>>> import numpy as np
>>> from numpy import linalg as LA
>>> np.set_printoptions(precision=2, suppress=True, linewidth=100, sign=" ")
>>> rng = np.random.default_rng(99148)
>>> F = rng.normal(size=(35, 11)) + 20 * np.array([1, 0, 1, 2, 0, 2, 0, 0, 1, 3, 0])
>>> print(F)
[[20.37  1.25 18.37 39.34 -0.55 40.48  0.71 -0.94 20.65 61.07 -0.29]
 [21.04  0.62 22.43 41.36  0.52 38.6  -1.06 -1.27 19.22 59.93 -0.11]
 [20.84 -0.56 19.81 40.64 -0.08 40.82  0.5  -1.84 19.31 59.07 -1.2 ]
 [22.26  1.27 20.34 42.15  1.8  39.89  1.63  0.18 21.05 61.89  1.  ]
 [20.69  0.18 20.31 40.12  1.58 39.54  0.73  0.07 18.89 61.05 -1.58]
 [19.2   0.73 19.84 41.58 -1.43 38.76  1.83 -0.88 20.61 60.69  0.31]
 [20.54  1.26 19.05 40.73 -1.96 38.81  1.5  -0.33 21.17 60.16  0.99]
 [19.68 -0.89 19.57 41.1   0.33 40.73  0.08  2.1  21.   59.88 -0.07]
 [19.22 -0.36 20.94 40.68  0.89 39.02 -1.09 -0.17 21.64 60.1   0.43]
 [19.77 -0.1  21.38 41.12  0.49 41.77  0.55  0.21 18.92 60.53  1.02]
 [19.76 -0.33 19.3  41.35 -0.77 39.95  2.09 -0.36 19.   60.71  2.59]
 [19.13 -0.06 19.29 39.48 -0.89 40.69 -0.16  0.03 19.59 58.24  0.66]
 [18.61  1.24 17.45 41.15 -0.11 38.75  0.04 -0.02 19.82 59.91 -0.33]
 [20.58 -1.24 19.43 42.62 -0.38 41.2  -0.26 -0.26 18.56 60.57  2.52]
 [19.96 -1.43 20.23 40.19 -0.16 38.97  0.44 -0.7  21.64 59.99  1.99]
 [19.84  0.45 19.75 39.24 -1.99 40.2  -1.03 -0.69 20.42 59.59  1.02]
 [19.44 -1.53 21.95 39.78  0.53 40.44 -0.76 -0.01 19.88 59.87 -0.01]
 [21.05  1.95 22.32 39.96 -0.19 39.79 -0.69  0.67 20.49 59.95 -0.27]
 [20.06  1.27 22.09 40.45 -0.44 41.27  0.12  1.24 19.07 59.73 -0.85]
 [18.93  0.57 20.47 41.67  1.85 39.31 -1.12  0.15 22.39 60.52 -1.76]
 [20.89  1.42 21.46 41.13 -1.78 39.91  1.43  0.7  20.71 57.93  0.26]
 [20.03 -1.12 18.17 40.19  0.26 40.25 -0.96 -0.7  19.61 58.91  0.49]
 [18.23  0.93 18.79 39.85 -0.29 40.61 -1.11  0.12 17.71 58.84  0.99]
 [20.39 -0.61 18.35 39.17 -0.19 38.98  0.39 -1.38 19.73 59.93 -0.07]
 [20.23  0.73 21.01 37.72  1.78 41.36  0.06  0.6  20.36 60.67 -1.51]
 [19.89 -0.59 19.66 39.42  1.6  40.36  2.83 -0.29 20.64 58.99 -0.26]
 [18.35  0.73 20.12 38.76 -0.14 37.94 -0.35 -0.36 18.68 60.15  0.32]
 [19.18 -0.36 20.17 41.31 -1.25 39.87 -1.05 -0.76 19.29 58.99  0.38]
 [20.17 -0.31 18.75 39.85  0.56 38.46 -0.28 -0.45 18.44 62.25 -1.01]
 [18.97  0.42 19.82 40.12 -0.96 40.26 -0.36  1.02 21.91 58.49 -0.08]
 [19.96 -1.36 19.9  40.16  0.16 39.05 -0.22  1.43 19.78 59.84 -0.61]
 [22.05  0.95 19.9  40.37  1.16 40.2   0.3   0.53 19.34 58.46 -2.09]
 [21.17 -1.76 19.97 40.61  1.68 40.66  0.42 -0.02 18.46 60.74 -1.45]
 [20.72  0.46 21.03 41.43  0.44 41.57 -0.18  0.44 19.06 60.72  0.38]
 [21.88 -0.09 22.65 42.06  0.13 38.46 -1.03  0.29 19.6  60.44  0.25]]
>>> Ac = F - F.mean(axis=0)
>>> evecs = LA.svd(Ac)[2][:1]
>>> out = Ac - Ac @ evecs.T @ evecs
>>> print(np.round(LA.norm(out) / LA.norm(Ac), 2))
0.89
>>> print((Ac @ evecs.T).std(axis=0))
[ 1.51]
